% ipython --no-banner

In [1]: import numpy as np

In [2]: from numpy import linalg as LA

In [3]: np.set_printoptions(suppress=True, linewidth=160)

In [4]: rd = lambda a: np.round(a, 2) + 0

In [5]: X = 0.7 ** np.abs(np.subtract.outer(np.arange(10), np.arange(10)))

In [6]: print(rd(X))
[[1.   0.7  0.49 0.34 0.24 0.17 0.12 0.08 0.06 0.04]
 [0.7  1.   0.7  0.49 0.34 0.24 0.17 0.12 0.08 0.06]
 [0.49 0.7  1.   0.7  0.49 0.34 0.24 0.17 0.12 0.08]
 [0.34 0.49 0.7  1.   0.7  0.49 0.34 0.24 0.17 0.12]
 [0.24 0.34 0.49 0.7  1.   0.7  0.49 0.34 0.24 0.17]
 [0.17 0.24 0.34 0.49 0.7  1.   0.7  0.49 0.34 0.24]
 [0.12 0.17 0.24 0.34 0.49 0.7  1.   0.7  0.49 0.34]
 [0.08 0.12 0.17 0.24 0.34 0.49 0.7  1.   0.7  0.49]
 [0.06 0.08 0.12 0.17 0.24 0.34 0.49 0.7  1.   0.7 ]
 [0.04 0.06 0.08 0.12 0.17 0.24 0.34 0.49 0.7  1.  ]]

In [7]: # symmetric

In [8]: r0 = np.array([2, 2, 3, 3, 2, 1, 1, 0, 3, 3])

In [9]: A2 = X + np.outer(r0, np.eye(10)[4])

In [10]: print(LA.matrix_rank(LA.inv(A2) - LA.inv(X), tol=1e-8))
1

In [11]: print(rd(LA.det(A2) / LA.det(X)), rd(1 + LA.solve(X, r0)[4]))
1.35 1.35

In [12]: data = np.loadtxt("data.csv", delimiter=",")

In [13]: print(data)
[[  0.  -3.   0.   0.  -2.  -1.   1.  -2.   0.   0.]
 [ -2.  -2.   0.   2.  -4.   1.   0.  -1.   3.   2.]
 [  0.   0.   3.   4.  -7.   4.   1.   2.   3.   1.]
 [ -2.  -1.   3.   5.  -4.   6.   4.  -1.   3.   4.]
 [  1.   1.   1.   6.  -6.   3.   5.  -1.   3.   4.]
 [  2.  -1.   2.   4.  -6.   4.   5.   2.   0.   5.]
 [  2.   2.   4.   6.  -9.   3.   3.   3.   1.   3.]
 [  2.   5.   3.   5. -11.   3.   4.   2.   4.   1.]
 [  5.   3.   2.   2. -12.   5.   1.   2.   3.   0.]
 [  4.   6.   5.   0. -13.   8.  -1.   1.   1.  -2.]
 [  2.   4.   4.  -2. -16.   7.  -2.   0.   1.  -4.]
 [ -1.   4.   5.  -2. -15.   7.   1.   0.  -1.  -6.]
 [ -3.   2.   4.   1. -13.  10.   3.  -3.  -4.  -5.]
 [ -3.   4.   2.   2. -12.  11.   1.  -3.  -2.  -5.]
 [ -4.   4.  -1.   4. -10.  14.   3.  -1.  -1.  -5.]
 [ -3.   2.   1.   7. -11.  13.   6.  -3.  -2.  -8.]
 [ -2.   0.  -1.   9. -11.  15.   6.  -3.  -1. -11.]
 [ -2.   3.  -2.   9. -11.  15.   4.  -3.   2. -13.]
 [ -2.   0.  -4.  12. -12.  14.   7.  -1.   1. -10.]
 [ -5.   0.  -4.  11. -10.  16.   4.  -4.  -1.  -7.]
 [ -6.   0.  -7.  11. -13.  13.   3.  -4.  -4.  -6.]
 [ -5.   3.  -6.  13. -10.  11.   5.  -1.  -6.  -9.]
 [ -5.   6.  -4.  16. -10.  14.   4.  -4.  -4.  -6.]
 [ -5.   3.  -3.  19.  -9.  13.   5.  -2.  -2.  -3.]
 [ -5.   5.   0.  22. -12.  13.   7.  -4.  -5.  -3.]
 [ -4.   3.  -1.  22.  -9.  16.   7.  -6.  -4.  -6.]
 [ -4.   2.   2.  25. -11.  18.   6.  -8.  -3.  -3.]
 [ -6.   1.   0.  24. -14.  18.   9.  -9.  -1.  -5.]
 [ -8.   3.   3.  23. -17.  21.  10. -11.  -2.  -4.]
 [-10.   5.   4.  25. -15.  18.  11. -11.  -2.  -6.]
 [-12.   4.   5.  23. -16.  17.  11.  -8.  -5.  -3.]
 [-13.   6.   8.  23. -13.  19.  14.  -8.  -8.   0.]
 [-12.   9.  10.  26. -16.  19.  11.  -8.  -6.   2.]
 [-13.   6.  11.  27. -18.  16.  12.  -7.  -5.   3.]
 [-11.   6.  12.  27. -19.  14.  10.  -7.  -6.   2.]
 [ -8.   6.  11.  28. -19.  11.  11.  -7.  -7.   1.]
 [-11.   8.  12.  25. -22.  13.  14.  -5.  -7.  -2.]
 [-12.   9.  13.  25. -24.  15.  17.  -3.  -9.  -4.]
 [ -9.   6.  12.  24. -27.  14.  17.  -3.  -7.  -1.]
 [ -7.   6.  12.  25. -30.  14.  20.  -2.  -7.   2.]
 [ -6.   6.  13.  25. -29.  11.  18.   0.  -6.   1.]
 [ -7.   4.  15.  24. -27.   9.  16.  -3.  -3.   2.]]

In [14]: A2 = np.c_[data[:, :6] @ np.array([[-2, 4, -3, 1, -5, 3],
    ...:     [5, -1, 1, -5, -4, 2],
    ...:     [-2, -3, 4, 3, -4, -4],
    ...:     [0, -3, 0, 1, -4, 5],
    ...:     [-5, -2, -1, -2, -4, -3],
    ...:     [5, -3, 3, 0, 2, -2]]), np.array([1, 1, 0, 1, 1, 2, 2, 1, 1, 1, 1, 1, 1, 2, 1, 1, 0, 0, 0, 2, 1, 2, 1, 2, 2, 1, 1, 2, 1, 2, 0, 2, 1, 0, 1, 2, 1, 0, 1, 0, 2, 2])]

In [15]: print(A2)
[[ -10.   10.   -4.   19.   18.    2.    1.]
 [  19.   -7.   11.   18.   28.   10.    1.]
 [  49.  -19.   31.   27.    8.   21.    0.]
 [  43.  -41.   39.   25.   10.    5.    1.]
 [  46.  -15.   17.   17.   -7.   43.    1.]
 [  37.   -9.   19.   29.    2.   26.    2.]
 [  58.  -15.   30.   28.  -16.   45.    2.]
 [  85.   -8.   31.   13.  -12.   56.    1.]
 [  86.   14.   23.   22.    5.   49.    1.]
 [ 117.   -3.   51.   15.    4.   27.    1.]
 [ 123.    9.   51.   24.   44.   22.    1.]
 [ 122.   -8.   63.   22.   51.    6.    1.]
 [ 123.  -33.   70.   26.   59.    3.    1.]
 [ 137.  -37.   66.    9.   53.   15.    2.]
 [ 150.  -51.   64.   -3.   60.   22.    1.]
 [ 134.  -55.   65.   19.   45.   33.    1.]
 [ 136.  -55.   58.   26.   52.   46.    0.]
 [ 153.  -55.   57.    8.   44.   56.    0.]
 [ 142.  -50.   44.   22.   54.   78.    0.]
 [ 148.  -69.   57.   14.   69.   54.    2.]
 [ 156.  -49.   42.   10.   92.   78.    1.]
 [ 142.  -57.   37.   -5.   47.   88.    2.]
 [ 168.  -84.   57.  -11.   21.   95.    1.]
 [ 141.  -92.   54.    8.   11.   99.    2.]
 [ 160. -106.   71.   16.   -9.  115.    2.]
 [ 150. -112.   68.   18.   -8.  103.    1.]
 [ 159. -131.   87.   39.  -16.  106.    1.]
 [ 177. -123.   87.   41.   22.  110.    2.]
 [ 215. -142.  119.   43.   34.   94.    1.]
 [ 202. -156.  120.   32.   10.   98.    2.]
 [ 199. -155.  127.   38.   30.   81.    0.]
 [ 200. -182.  147.   30.    7.   57.    2.]
 [ 224. -190.  158.   31.  -18.   82.    1.]
 [ 204. -184.  155.   53.   -7.   86.    0.]
 [ 193. -171.  148.   60.  -21.   95.    1.]
 [ 174. -150.  126.   61.  -42.  119.    2.]
 [ 213. -158.  150.   54.  -11.  100.    1.]
 [ 238. -168.  166.   55.   -2.   97.    0.]
 [ 229. -138.  150.   75.   13.  110.    1.]
 [ 240. -127.  147.   84.   11.  130.    0.]
 [ 216. -119.  138.   86.   -8.  132.    2.]
 [ 184. -122.  139.   96.  -11.  110.    2.]]

In [16]: print(rd(LA.norm(A2 - data @ LA.lstsq(data, A2)[0], axis=0)))
[0.   0.   0.   0.   0.   0.   4.69]

In [17]: print(LA.matrix_rank(A2))
7

In [18]: Xs = (data - data.mean(axis=0)) / data.std(axis=0)

In [19]: print(np.argwhere(np.abs(Xs) > 2))
[[ 0  1]
 [ 0  5]
 [ 8  0]
 [17  9]
 [28  7]
 [29  7]
 [38  4]
 [39  4]
 [39  6]
 [40  4]
 [41  2]
 [41  4]]

In [20]: print(rd(Xs.std(axis=0)))
[1. 1. 1. 1. 1. 1. 1. 1. 1. 1.]

In [21]: b = LA.lstsq(np.delete(Xs, 3, axis=1), Xs[:, 3])[0]

In [22]: print(rd(b))
[ 0.03  0.18 -0.36 -0.08  0.08  0.65 -0.39 -0.06  0.25]

In [23]: print(np.abs(b).argmax())
5

In [24]: mat = np.load("m.npy")

In [25]: print(mat)
[[-1.  1.  1.  1.  1.]
 [ 1. -1.  1.  1.  1.]
 [ 1.  1. -1.  1.  1.]
 [ 1.  1.  1. -1.  1.]
 [ 1.  1.  1.  1. -1.]]

In [26]: # equal to its transpose

In [27]: w, V = LA.eig(mat)

In [28]: print(rd(w))
[-2.  3. -2. -2. -2.]

In [29]: print(rd(mat @ V[:, 0] - w[0] * V[:, 0]))
[0. 0. 0. 0. 0.]

In [30]: print(rd(np.sort(LA.eigvals(mat.T))))
[-2. -2. -2. -2.  3.]
